In [1]: import numpy as np

In [2]: from numpy import linalg as LA

In [3]: np.set_printoptions(suppress=True, linewidth=120)

In [4]: def rnd(a):
   ...:     return np.round(a, 2) + 0
   ...: 

In [5]: K = np.loadtxt("run3.csv", delimiter=",")

In [6]: K
Out[6]: 
array([[-2., -2., -1., -2.,  1.],
       [-2., -2., -2., -1., -2.],
       [-1., -2., -2., -2., -1.],
       [-2., -1., -2., -2., -2.],
       [ 1., -2., -1., -2., -2.]])

In [7]: x0 = np.array([2, -2, 2, -2, 0])

In [8]: target = K @ x0

In [9]: target
Out[9]: array([ 2., -2.,  2., -2.,  8.])

In [10]: rnd(LA.solve(K, 5 * target))
Out[10]: array([ 10., -10.,  10., -10.,   0.])

In [11]: rnd(LA.solve(K, target + K[:, 3]))
Out[11]: array([ 2., -2.,  2., -1.,  0.])

In [12]: ev, evecs = LA.eigh(K)

In [13]: x0 = np.array([2, 3, 2, 1, 2])

In [14]: rnd(evecs * np.maximum(ev, 0) @ evecs.T)
Out[14]: 
array([[ 0.59, -0.54,  0.23, -0.54,  0.59],
       [-0.54,  0.49, -0.21,  0.49, -0.54],
       [ 0.23, -0.21,  0.09, -0.21,  0.23],
       [-0.54,  0.49, -0.21,  0.49, -0.54],
       [ 0.59, -0.54,  0.23, -0.54,  0.59]])

In [15]: rnd(evecs * np.abs(ev) @ evecs.T)
Out[15]: 
array([[3.18, 0.92, 1.46, 0.92, 0.18],
       [0.92, 2.98, 1.59, 1.98, 0.92],
       [1.46, 1.59, 2.18, 1.59, 1.46],
       [0.92, 1.98, 1.59, 2.98, 0.92],
       [0.18, 0.92, 1.46, 0.92, 3.18]])

In [16]: (np.sign(evecs[:, -1].round(6)) == np.sign(evecs[0, -1].round(6))).astype(int)
Out[16]: array([1, 0, 1, 0, 1])

In [17]: feats = np.loadtxt("layer19.csv", delimiter=",")

In [18]: feats
Out[18]: 
array([[-3.93,  2.36,  3.23,  6.8 ,  1.67, -0.26,  2.23,  0.51, -0.16, -0.04,  3.15, -0.55,  2.01],
       [-4.55,  4.24, -1.36,  1.04, -1.13,  4.02, -1.05,  3.95,  0.14,  0.52,  3.  , -2.51, -2.94],
       [ 0.91,  1.74,  0.22, -3.38,  3.25, -1.52,  2.88,  2.1 ,  2.51, -2.55,  1.62,  4.45, -4.88],
       [ 4.35,  0.52,  2.1 , -5.53, -1.37, -0.23, -5.24,  0.07,  0.94, -3.5 , -1.81,  0.04,  0.04],
       [ 0.19, -1.22,  0.26,  0.31, -3.18,  0.39,  3.21, -2.73,  4.91, -2.41,  2.8 , -3.87,  4.2 ],
       [-0.77,  1.23, -1.38, -3.25, -3.94, -3.88,  6.48, -3.03,  1.75,  0.43,  0.38,  0.1 ,  0.43],
       [ 8.42,  0.39, -0.58,  0.71,  0.28,  1.51,  3.29, -0.83, -0.06, -1.53,  1.24,  1.53,  2.83],
       [-0.24, -0.59,  4.19,  0.66, -2.85,  3.86, -4.38, -0.62,  2.73,  4.1 ,  0.65, -3.67,  0.92],
       [ 2.22,  5.4 ,  2.87, -0.67,  1.52,  2.69,  2.82, -2.58,  3.05, -3.58, -2.48, -1.32, -1.74],
       [-1.17,  3.44, -1.08,  4.86,  0.22, -4.37,  4.4 , -1.85,  2.82,  2.02, -2.44,  1.09,  0.97],
       [-4.14, -1.67, -4.63,  0.28, -3.27,  4.43, -0.35,  2.37,  1.94,  2.52, -0.01,  0.88,  3.42]])

In [19]: x0 = np.array([-1, -1, 0, 3, 3, 3, 1, -1, -3, -3, 1, -3, 2])

In [20]: h1 = np.maximum(feats @ x0, 0)

In [21]: rnd(h1)
Out[21]: array([37.34,  9.77,  0.  ,  0.  , 14.84,  0.  ,  9.89,  0.  ,  7.99,  0.  ,  0.  ])

In [22]: rnd(np.maximum(feats @ (3 * x0), 0))
Out[22]: array([112.02,  29.31,   0.  ,   0.  ,  44.52,   0.  ,  29.67,   0.  ,  23.97,   0.  ,   0.  ])

In [23]: rnd(np.maximum(feats @ x0, 0) - np.maximum(-feats @ x0, 0))
Out[23]: array([ 37.34,   9.77, -28.19, -25.74,  14.84, -29.76,   9.89,  -4.91,   7.99, -12.18,  -1.78])

In [24]: rnd(np.tanh(feats @ x0))
Out[24]: array([ 1.  ,  1.  , -1.  , -1.  ,  1.  , -1.  ,  1.  , -1.  ,  1.  , -1.  , -0.94])

In [25]: feats * (h1 > 1e-9)[:, None]
Out[25]: 
array([[-3.93,  2.36,  3.23,  6.8 ,  1.67, -0.26,  2.23,  0.51, -0.16, -0.04,  3.15, -0.55,  2.01],
       [-4.55,  4.24, -1.36,  1.04, -1.13,  4.02, -1.05,  3.95,  0.14,  0.52,  3.  , -2.51, -2.94],
       [ 0.  ,  0.  ,  0.  , -0.  ,  0.  , -0.  ,  0.  ,  0.  ,  0.  , -0.  ,  0.  ,  0.  , -0.  ],
       [ 0.  ,  0.  ,  0.  , -0.  , -0.  , -0.  , -0.  ,  0.  ,  0.  , -0.  , -0.  ,  0.  ,  0.  ],
       [ 0.19, -1.22,  0.26,  0.31, -3.18,  0.39,  3.21, -2.73,  4.91, -2.41,  2.8 , -3.87,  4.2 ],
       [-0.  ,  0.  , -0.  , -0.  , -0.  , -0.  ,  0.  , -0.  ,  0.  ,  0.  ,  0.  ,  0.  ,  0.  ],
       [ 8.42,  0.39, -0.58,  0.71,  0.28,  1.51,  3.29, -0.83, -0.06, -1.53,  1.24,  1.53,  2.83],
       [-0.  , -0.  ,  0.  ,  0.  , -0.  ,  0.  , -0.  , -0.  ,  0.  ,  0.  ,  0.  , -0.  ,  0.  ],
       [ 2.22,  5.4 ,  2.87, -0.67,  1.52,  2.69,  2.82, -2.58,  3.05, -3.58, -2.48, -1.32, -1.74],
       [-0.  ,  0.  , -0.  ,  0.  ,  0.  , -0.  ,  0.  , -0.  ,  0.  ,  0.  , -0.  ,  0.  ,  0.  ],
       [-0.  , -0.  , -0.  ,  0.  , -0.  ,  0.  , -0.  ,  0.  ,  0.  ,  0.  , -0.  ,  0.  ,  0.  ]])

In [26]: F = np.load("mat.npy")

In [27]: F
Out[27]: 
array([[-0.2 , -0.32, -1.7 ],
       [ 1.1 ,  2.34,  1.7 ],
       [-0.3 , -0.22,  0.8 ],
       [ 0.4 ,  0.26,  1.6 ],
       [ 2.1 ,  3.93, -1.1 ],
       [ 0.7 ,  1.27, -0.2 ],
       [-0.1 , -0.73,  0.1 ],
       [ 0.  ,  0.08, -0.6 ],
       [ 0.2 ,  0.47, -0.9 ],
       [ 0.3 ,  0.15,  2.1 ],
       [ 1.2 ,  2.26,  0.6 ],
       [-0.7 , -1.2 ,  1.2 ],
       [ 0.1 , -0.01,  0.1 ],
       [-0.4 , -0.67,  0.6 ],
       [-1.4 , -2.39,  1.  ],
       [-0.1 , -0.03,  0.2 ],
       [-1.2 , -2.76,  0.6 ],
       [-0.3 , -0.42, -0.7 ],
       [ 0.1 , -0.43, -0.9 ],
       [ 0.2 ,  0.19, -2.1 ],
       [-1.3 , -2.59, -1.2 ],
       [-0.3 , -0.86,  1.8 ],
       [ 1.1 ,  2.95, -0.5 ],
       [ 1.2 ,  2.21,  1.4 ],
       [ 0.  ,  0.03,  1.3 ],
       [ 0.9 ,  1.43, -0.2 ],
       [ 0.  ,  0.08, -2.1 ],
       [-0.3 , -0.63, -0.1 ],
       [ 0.5 ,  1.19, -0.3 ],
       [-0.3 , -0.39,  0.6 ],
       [ 2.2 ,  4.78, -0.1 ],
       [ 0.7 ,  1.64,  0.9 ],
       [ 0.7 ,  1.51, -0.5 ],
       [-1.1 , -1.72,  1.1 ],
       [-0.8 , -1.99,  1.2 ],
       [ 1.5 ,  2.69,  0.7 ]])

In [28]: dist = LA.norm(F[:, None] - F[None], axis=-1)

In [29]: rnd(dist[:5, :5])
Out[29]: 
array([[0.  , 4.51, 2.5 , 3.4 , 4.87],
       [4.51, 0.  , 3.05, 2.2 , 3.37],
       [2.5 , 3.05, 0.  , 1.17, 5.16],
       [3.4 , 2.2 , 1.17, 0.  , 4.86],
       [4.87, 3.37, 5.16, 4.86, 0.  ]])

In [30]: LA.matrix_rank(dist ** 2)
Out[30]: np.int64(5)

In [31]: dist.shape
Out[31]: (36, 36)

In [32]: (dist + 1e9 * np.eye(36)).round(6).argmin(axis=1)
Out[32]: 
array([26, 23, 29,  9, 30, 28, 27,  8,  7,  3, 35, 33, 15, 29, 16, 12, 14, 18, 17, 26, 16, 11, 35,  1,  3,  5, 19,  6,
        5,  2,  4, 10, 25, 34, 33, 10])

In [33]: dist[8].round(6).argsort(kind="stable")[:4]
Out[33]: array([ 8,  7, 18, 28])

In [34]: Xc = F - F.mean(axis=0)

In [35]: evecs = LA.svd(Xc)[2][:2]

In [36]: out = Xc - Xc @ evecs.T @ evecs

In [37]: LA.norm(out, axis=1).round(6).argmax()
Out[37]: np.int64(22)

In [38]: rnd((Xc @ evecs.T).std(axis=0))
Out[38]: array([1.93, 1.07])

In [39]: rnd(np.cov(Xc @ evecs.T, rowvar=False))
Out[39]: 
array([[3.82, 0.  ],
       [0.  , 1.18]])

In [40]: rnd(np.diag(evecs.T @ evecs))
Out[40]: array([0.2, 0.8, 1. ])
